>>> import numpy as np
>>> np.set_printoptions(precision=1, suppress=True, linewidth=100)
>>> def rnd(a):
...     return np.round(a, 1) + 0
... 
>>> M2 = np.array([[-1, 1, 0, 2, 1],
...     [-1, 0, 0, 0, -2],
...     [-1, 0, 2, -2, 1],
...     [0, 2, 1, -1, 1],
...     [-1, 0, -2, 0, 2]])
>>> X = np.triu(M2)
>>> print(X)
[[-1  1  0  2  1]
 [ 0  0  0  0 -2]
 [ 0  0  2 -2  1]
 [ 0  0  0 -1  1]
 [ 0  0  0  0  2]]
>>> Uu, sv, Vt = np.linalg.svd(X)
>>> print(rnd(sv))
[3.6 3.2 1.5 0.4 0. ]
>>> print(np.argmax(sv[:-1] / (sv[1:] + 1e-6)) + 1)
4
>>> M2 = Uu[:, :4] @ np.diag(sv[:4]) @ Vt[:4]
>>> print(rnd(np.abs(X - M2).max()))
0.0
>>> print(rnd(M2))
[[-1.  1.  0.  2.  1.]
 [ 0.  0.  0.  0. -2.]
 [ 0.  0.  2. -2.  1.]
 [ 0.  0.  0. -1.  1.]
 [ 0.  0.  0.  0.  2.]]
>>> print(rnd(np.linalg.norm(X - M2, 2)), rnd(sv[4]))
0.0 0.0
>>> print(np.linalg.matrix_rank(M2))
4
>>> print(np.linalg.matrix_rank(X, rtol=0.05))
4
>>> rank = np.linalg.matrix_rank(X)
>>> print(rank)
4
>>> ns = np.linalg.svd(X)[2][rank:].T
>>> print(rnd(X @ ns))
[[0.]
 [0.]
 [0.]
 [0.]
 [0.]]
>>> print(np.linalg.matrix_rank(X.T @ X), np.linalg.matrix_rank(X @ X.T))
4 4
>>> print([int(np.linalg.matrix_rank(X[:i])) for i in range(1, len(X) + 1)])
[1, 2, 3, 4, 4]
>>> print(rnd(ns @ ns.T))
[[0.5 0.5 0.  0.  0. ]
 [0.5 0.5 0.  0.  0. ]
 [0.  0.  0.  0.  0. ]
 [0.  0.  0.  0.  0. ]
 [0.  0.  0.  0.  0. ]]
>>> print(ns.shape)
(5, 1)
>>> M2 = X / np.linalg.norm(X, axis=1, keepdims=True)
>>> gram = M2 @ M2.T
>>> print(rnd(gram))
[[ 1.  -0.4 -0.4 -0.3  0.4]
 [-0.4  1.  -0.3 -0.7 -1. ]
 [-0.4 -0.3  1.   0.7  0.3]
 [-0.3 -0.7  0.7  1.   0.7]
 [ 0.4 -1.   0.3  0.7  1. ]]
>>> print((np.abs(gram) > 0.9).astype(int))
[[1 0 0 0 0]
 [0 1 0 0 1]
 [0 0 1 0 0]
 [0 0 0 1 0]
 [0 1 0 0 1]]
>>> print(rnd(gram[4]))
[ 0.4 -1.   0.3  0.7  1. ]
>>> print(rnd(np.linalg.norm(M2, axis=1)))
[1. 1. 1. 1. 1.]
>>> proj = np.triu(np.array([[2, 2, 2, 5, 2],
...     [2, 2, 0, 3, 5],
...     [1, 2, 0, 5, 4],
...     [2, 2, 1, 2, 4],
...     [1, 2, 2, 5, 4]]), 1) + np.eye(5)
>>> M2 = proj @ X @ np.linalg.inv(proj)
>>> print(np.trace(M2), np.trace(X))
2.0 2
>>> print(np.poly(M2))
[ 1. -2. -3.  4.  4.  0.]
>>> print(rnd(np.linalg.det(M2)))
0.0
>>> print(M2)
[[ -1.   3.   6. -41. 135.]
 [  0.   0.   0.  -3.  23.]
 [  0.   0.   2. -17.  74.]
 [  0.   0.   0.  -1.  13.]
 [  0.   0.   0.   0.   2.]]
>>> vec = np.array([2, 3, 9, -9, -9])
>>> a = np.maximum(X @ vec, 0)
>>> print(X.T @ a)
[  0   0  54 -54  -9]
>>> print(X * (a > 1e-9)[:, None])
[[ 0  0  0  0  0]
 [ 0  0  0  0 -2]
 [ 0  0  2 -2  1]
 [ 0  0  0  0  0]
 [ 0  0  0  0  0]]
>>> print(rnd(np.tanh(X @ vec)))
[-1.  1.  1.  0. -1.]
>>> W0 = np.abs(np.array([[2, 0, 5], [5, 4, 2], [3, 5, 2]])) + np.eye(3)
>>> W0 = W0 / W0.sum(axis=1, keepdims=True)
>>> print(rnd(W0))
[[0.4 0.  0.6]
 [0.4 0.4 0.2]
 [0.3 0.5 0.3]]
>>> M2 = np.array([[-8, -6, -2], [3, 2, 6], [-4, -9, 7]])
>>> print(rnd(W0 @ M2))
[[-5.5 -7.9  3.6]
 [-2.8 -3.2  2.8]
 [-1.9 -3.2  4.1]]
>>> print(rnd(np.einsum("ik,kj->ji", W0, M2)))
[[-5.5 -2.8 -1.9]
 [-7.9 -3.2 -3.2]
 [ 3.6  2.8  4.1]]
>>> print(rnd(np.einsum("ij->j", W0)))
[1.1 0.9 1.1]
>>> print(np.linalg.matrix_rank(W0 @ M2))
3
